In [1]: import numpy as np

In [2]: np.set_printoptions(suppress=True, linewidth=140)

In [3]: def rnd(a):
   ...:     return np.round(a, 2) + 0
   ...: 

In [4]: F = np.loadtxt("mat.csv", delimiter=",")

In [5]: F
Out[5]: 
array([[  2.,  -1.,  -2.,   3.,  -3.,  -3.],
       [  2.,   1.,  -2.,   0.,  -6.,  -5.],
       [  4.,  -2.,  -5.,   3.,  -5.,  -5.],
       [  1.,   0.,  -4.,   5.,  -6.,  -6.],
       [ -1.,   3.,  -7.,   6.,  -9.,  -4.],
       [ -1.,   0.,  -6.,   5., -12.,  -4.],
       [ -3.,  -3.,  -6.,   8.,  -9.,  -1.],
       [  0.,   0.,  -7.,   8., -11.,   1.],
       [ -3.,   3.,  -8.,  11., -11.,   0.],
       [ -2.,   6., -11.,  14., -13.,   1.],
       [  1.,   3., -13.,  17., -16.,   0.]])

In [6]: other = np.c_[F[:, :4] @ np.array([[0, -8, -2, 2], [2, 6, 7, -2], [4, 6, -5, -8], [0, -3, -3, -6]]), np.array([-2, -1, -1, -3, -1, -1, -2, -3, 0, 0, -1])]

In [7]: other
Out[7]: 
array([[ -10.,  -43.,  -10.,    4.,   -2.],
       [  -6.,  -22.,   13.,   18.,   -1.],
       [ -24.,  -83.,   -6.,   34.,   -1.],
       [ -16.,  -47.,    3.,    4.,   -3.],
       [ -22.,  -34.,   40.,   12.,   -1.],
       [ -24.,  -43.,   17.,   16.,   -1.],
       [ -30.,  -54.,   -9.,    0.,   -2.],
       [ -28.,  -66.,   11.,    8.,   -3.],
       [ -26.,  -39.,   34.,  -14.,    0.],
       [ -32.,  -56.,   59.,  -12.,    0.],
       [ -46., -119.,   33.,   -2.,   -1.]])

In [8]: np.linalg.matrix_rank(np.c_[F, other])
Out[8]: np.int64(7)

In [9]: rnd(np.linalg.norm(np.linalg.qr(F)[0].T @ other, axis=0) ** 2 / ((other ** 2).sum(axis=0) + 1e-12))
Out[9]: array([1.  , 1.  , 1.  , 1.  , 0.79])
